>>> import numpy as np
>>> from numpy import linalg as LA
>>> np.set_printoptions(precision=1, suppress=True, linewidth=160)
>>> K = np.loadtxt("a.csv", delimiter=",")
>>> print(K)
[[ 0.3  0.1  0.   0.4]
 [-1.1 -1.5 -0.8  0.5]
 [-0.9 -0.5 -0.6 -0.6]
 [ 0.2  0.7  1.2  0. ]
 [-0.5  2.   0.4 -2.5]]
>>> P = K @ LA.solve(K.T @ K, K.T)
>>> print(np.allclose(P @ P, P))
True
>>> print(np.diag(P))
[0.8 0.9 0.4 1.  1. ]
>>> X = np.array([[0, 0, 0, -3], [0, 3, 0, 0], [-1, 0, 0, 2], [-3, 0, -2, 3]])
>>> print(X)
[[ 0  0  0 -3]
 [ 0  3  0  0]
 [-1  0  0  2]
 [-3  0 -2  3]]
>>> B = LA.inv(X)
>>> print(LA.inv(B))
[[-0. -0. -0. -3.]
 [ 0.  3.  0.  0.]
 [-1.  0.  0.  2.]
 [-3.  0. -2.  3.]]
>>> print((np.abs(B) > 1e-9).astype(int))
[[1 0 1 0]
 [0 1 0 0]
 [1 0 1 1]
 [1 0 0 0]]
>>> print(LA.det(X) * B)
[[ 12.   0.  18.   0.]
 [ -0.  -6.  -0.  -0.]
 [ -9.  -0. -27.   9.]
 [  6.   0.   0.   0.]]
>>> print(B)
[[-0.7 -0.  -1.  -0. ]
 [ 0.   0.3  0.   0. ]
 [ 0.5  0.   1.5 -0.5]
 [-0.3 -0.  -0.  -0. ]]
>>> print(np.flatnonzero(LA.matrix_power((B != 0) + (B.T != 0) + np.eye(4), 4)[3]))
[0 2 3]
>>> print((LA.matrix_power((B != 0) + (B.T != 0) + np.eye(4), 4) > 0).astype(int))
[[1 0 1 1]
 [0 1 0 0]
 [1 0 1 1]
 [1 0 1 1]]
>>> mat = np.loadtxt("mat.csv", delimiter=",")
>>> print(mat)
[[ 0.2  1.5 -1.2 -0.5]
 [-1.5  0.9  0.5  0.7]
 [ 1.   1.   1.4 -0.2]
 [-0.8 -0.2  0.4 -1.8]]
>>> print(LA.svd(mat, compute_uv=False))
[2. 2. 2. 2.]
>>> B = mat / LA.norm(mat, axis=1, keepdims=True)
>>> cov = B @ B.T
>>> print(np.argwhere(np.triu(np.abs(cov) > 0.95, 1)))
[]
>>> print((cov - 2 * np.eye(4)).round(6).argmax(axis=1))
[1 0 0 0]
>>> print(round(float(np.degrees(np.arccos(np.clip(cov[1, 0], -1, 1)))), 1))
90.0
>>> rng = np.random.default_rng(80880)
>>> z = rng.permutation(4)
>>> print(z)
[3 0 2 1]
>>> B = mat[z][:, z]
>>> print(round(LA.det(B), 1), round(float(LA.det(mat[z])), 1))
-16.0 -16.0
>>> print(np.diag(B))
[-1.8  0.2  1.4  0.9]
>>> O = mat.astype(float).copy()
>>> for j in range(4):
...     O[:, j] -= O[:, :j] @ (O[:, :j].T @ O[:, j])
...     O[:, j] /= LA.norm(O[:, j])
... 
>>> print(np.round(O.T @ mat, 1) + 0)
[[2. 0. 0. 0.]
 [0. 2. 0. 0.]
 [0. 0. 2. 0.]
 [0. 0. 0. 2.]]
>>> O, R = LA.qr(mat)
>>> print(O)
[[-0.1 -0.7  0.6  0.3]
 [ 0.8 -0.5 -0.3 -0.3]
 [-0.5 -0.5 -0.7  0.1]
 [ 0.4  0.1 -0.2  0.9]]
>>> print(abs(R[0, 0]), round(float(LA.norm(mat[:, 0])), 1))
2.0 2.0
>>> print(np.abs(np.diag(R)))
[2. 2. 2. 2.]
>>> print(round(float(np.trace(O @ O.T)), 1))
4.0
>>> print(O.shape, R.shape)
(4, 4) (4, 4)
>>> E = np.load("arr.npy")
>>> print(E)
[[ 0.4 -0.3  0.2  0.3]
 [-0.3  0.3 -0.1 -0.3]
 [ 0.2 -0.1  0.1  0.1]
 [ 0.3 -0.3  0.1  0.3]]
>>> # a projection of rank 1
>>> print(round(float(E[2] @ E[1]), 1))
-0.1
>>> print(round(LA.norm(E, 1), 1), np.round(LA.norm(E, np.inf), 1))
1.2 1.2
>>> print(np.round(LA.norm(E[2] - E[1]), 1))
0.8
>>> print(np.round(LA.norm(E[2], 1), 1), np.round(LA.norm(E[2], np.inf), 1))
0.5 0.2
>>> print(np.round(LA.norm(E, 2), 1))
1.0
>>> print(LA.norm(E, axis=1))
[0.6 0.5 0.2 0.5]
>>> F = np.load("w.npy")
>>> print(F)
[[ 1 -2  1 -2  1 -2]
 [ 0  1  0  1  0  1]
 [ 2  2  2  2  2  2]
 [ 1 -2  1 -2  1 -2]
 [ 0  1  0  1  0  1]
 [ 2  2  2  2  2  2]]
>>> # row 3 repeats row 0
>>> cov = F.T @ F
>>> print((F @ F.T).shape)
(6, 6)
>>> print(np.round(LA.svd(F, compute_uv=False) ** 2, 1) + 0)
[59. 25.  0.  0.  0.  0.]
>>> print(np.round(LA.eigvalsh(cov)[::-1], 1) + 0)
[59. 25.  0.  0.  0.  0.]
>>> print(np.trace(cov), (F ** 2).sum())
84 84
>>> print(LA.matrix_rank(cov))
2
>>> print(F.mean(axis=0))
[1.  0.3 1.  0.3 1.  0.3]
>>> print(F - F[0])
[[ 0  0  0  0  0  0]
 [-1  3 -1  3 -1  3]
 [ 1  4  1  4  1  4]
 [ 0  0  0  0  0  0]
 [-1  3 -1  3 -1  3]
 [ 1  4  1  4  1  4]]
>>> print(np.count_nonzero(F))
30
>>> M = np.load("block12.npy")
>>> print(M)
[[ 0  0  0  0]
 [ 9  4 11  0]
 [ 9  4 15  0]
 [ 0  1  7  0]
 [ 0  6  7  3]
 [ 9  5 20  1]
 [ 6  5 13  1]
 [ 0  6  0  3]
 [ 9  2  7  0]
 [ 3  4 11  0]
 [ 0  1  0  0]
 [ 3  3  6  0]
 [ 6  6 10  3]
 [ 6  3 11  0]
 [ 3  2  0  0]
 [ 9  6 13  3]
 [ 0  2  0  0]
 [ 9  2  5  0]
 [ 0  3  0  0]
 [ 0  5  9  1]
 [ 9  2 13  0]
 [ 6  2  8  0]
 [ 9  2  5  0]
 [ 3  0  3  0]
 [ 0  0  0  0]
 [ 6  5 11  1]]
>>> B = np.c_[M[:, :2] @ np.array([[-3, -2], [3, 1]]), np.array([4, 5, -3, -4, 5, -4, 5, 3, -2, 0, -2, 4, -1, 3, -2, 0, -5, -1, 3, -1, 2, 3, -1, -4, 0, -5])]
>>> print(B)
[[  0   0   4]
 [-15 -14   5]
 [-15 -14  -3]
 [  3   1  -4]
 [ 18   6   5]
 [-12 -13  -4]
 [ -3  -7   5]
 [ 18   6   3]
 [-21 -16  -2]
 [  3  -2   0]
 [  3   1  -2]
 [  0  -3   4]
 [  0  -6  -1]
 [ -9  -9   3]
 [ -3  -4  -2]
 [ -9 -12   0]
 [  6   2  -5]
 [-21 -16  -1]
 [  9   3   3]
 [ 15   5  -1]
 [-21 -16   2]
 [-12 -10   3]
 [-21 -16  -1]
 [ -9  -6  -4]
 [  0   0   0]
 [ -3  -7  -5]]
>>> print(np.round(LA.lstsq(M, B[:, 0])[0], 1) + 0)
[-3.  3.  0.  0.]
>>> print(LA.norm(LA.qr(M)[0].T @ B, axis=0) ** 2 / ((B ** 2).sum(axis=0) + 1e-12))
[1.  1.  0.1]
>>> cov = B.T @ B
>>> print((B @ B.T).shape)
(26, 26)
>>> print(np.diag(cov))
[3789 2221  270]
>>> z = M[:, 1] > np.median(M[:, 1])
>>> r0 = M[z].mean(axis=0) - M[~z].mean(axis=0)
>>> print(((M - M.mean(axis=0)) @ r0 > 0).astype(int))
[0 1 1 0 1 1 1 0 1 1 0 0 1 1 0 1 0 0 0 1 1 1 0 0 0 1]
>>> print(np.argsort(-np.abs(r0).round(6), kind="stable"))
[2 1 3 0]
>>> print(round(float((((M - M.mean(axis=0)) @ r0 > 0) == z).mean()), 1))
0.8
>>> P = M @ LA.solve(M.T @ M, M.T)
>>> print(np.round(np.trace(P), 1))
4.0
>>> print(np.round(LA.eigvalsh(P), 1) + 0)
[0. 0. 0. 0. 0. 0. 0. 0. 0. 0. 0. 0. 0. 0. 0. 0. 0. 0. 0. 0. 0. 0. 1. 1. 1. 1.]
>>> print(LA.matrix_rank(np.eye(26) - P))
22
>>> cov = np.cov(M, rowvar=False)
>>> print(np.argwhere(np.triu(np.abs(np.corrcoef(M.T)) > 0.8, 1)))
[]
>>> print(np.round(np.corrcoef(M.T), 1) + 0)
[[1.  0.2 0.7 0. ]
 [0.2 1.  0.5 0.8]
 [0.7 0.5 1.  0.2]
 [0.  0.8 0.2 1. ]]
>>> print(LA.eigvalsh(cov)[::-1])
[41.   7.   2.8  0.3]
>>> print(np.median(M, axis=0))
[4.5 3.  7.  0. ]
>>> m1 = np.array([[-9, 0, 0, 0], [2, 30, 2, 0], [0, 0, 30, 2], [0, 1, 2, -18]])
>>> print(round(LA.eigvals(m1).sum().real, 1))
33.0
>>> print(np.kron(np.eye(2, dtype=int), m1))
[[ -9   0   0   0   0   0   0   0]
 [  2  30   2   0   0   0   0   0]
 [  0   0  30   2   0   0   0   0]
 [  0   1   2 -18   0   0   0   0]
 [  0   0   0   0  -9   0   0   0]
 [  0   0   0   0   2  30   2   0]
 [  0   0   0   0   0   0  30   2]
 [  0   0   0   0   0   1   2 -18]]
>>> print(np.einsum("ij,ji->", m1, m1))
2213
>>> print(np.poly(m1))
[     1.    -33.   -562.  14660. 146844.]
>>> w, vecs = LA.eig(m1)
>>> print(np.round(m1 @ vecs[:, 0] - w[0] * vecs[:, 0], 1) + 0)
[0. 0. 0. 0.]
>>> J = np.load("case16.npy")
>>> print(J)
[[ 3.  -2.2 -2.6]
 [ 3.8 -0.3 -3.3]
 [ 0.2 -3.8 -0.7]
 [ 3.6  1.3 -2.9]
 [ 3.  -2.1 -2.5]
 [ 4.7  0.3 -3.9]
 [ 2.  -1.5 -1.9]
 [ 4.6  0.4 -3.9]
 [ 3.  -2.2 -2.8]
 [ 1.7  1.2 -1.4]]
>>> T = np.stack([J, -1 * J, J[::-1]])
>>> print(np.einsum("bij,cij->bc", T, T))
[[ 215.5 -215.5  127. ]
 [-215.5  215.5 -127. ]
 [ 127.  -127.   215.5]]
>>> print(LA.norm(T, axis=(1, 2)))
[14.7 14.7 14.7]
>>> print(LA.matrix_rank(T.reshape(3, -1)))
2
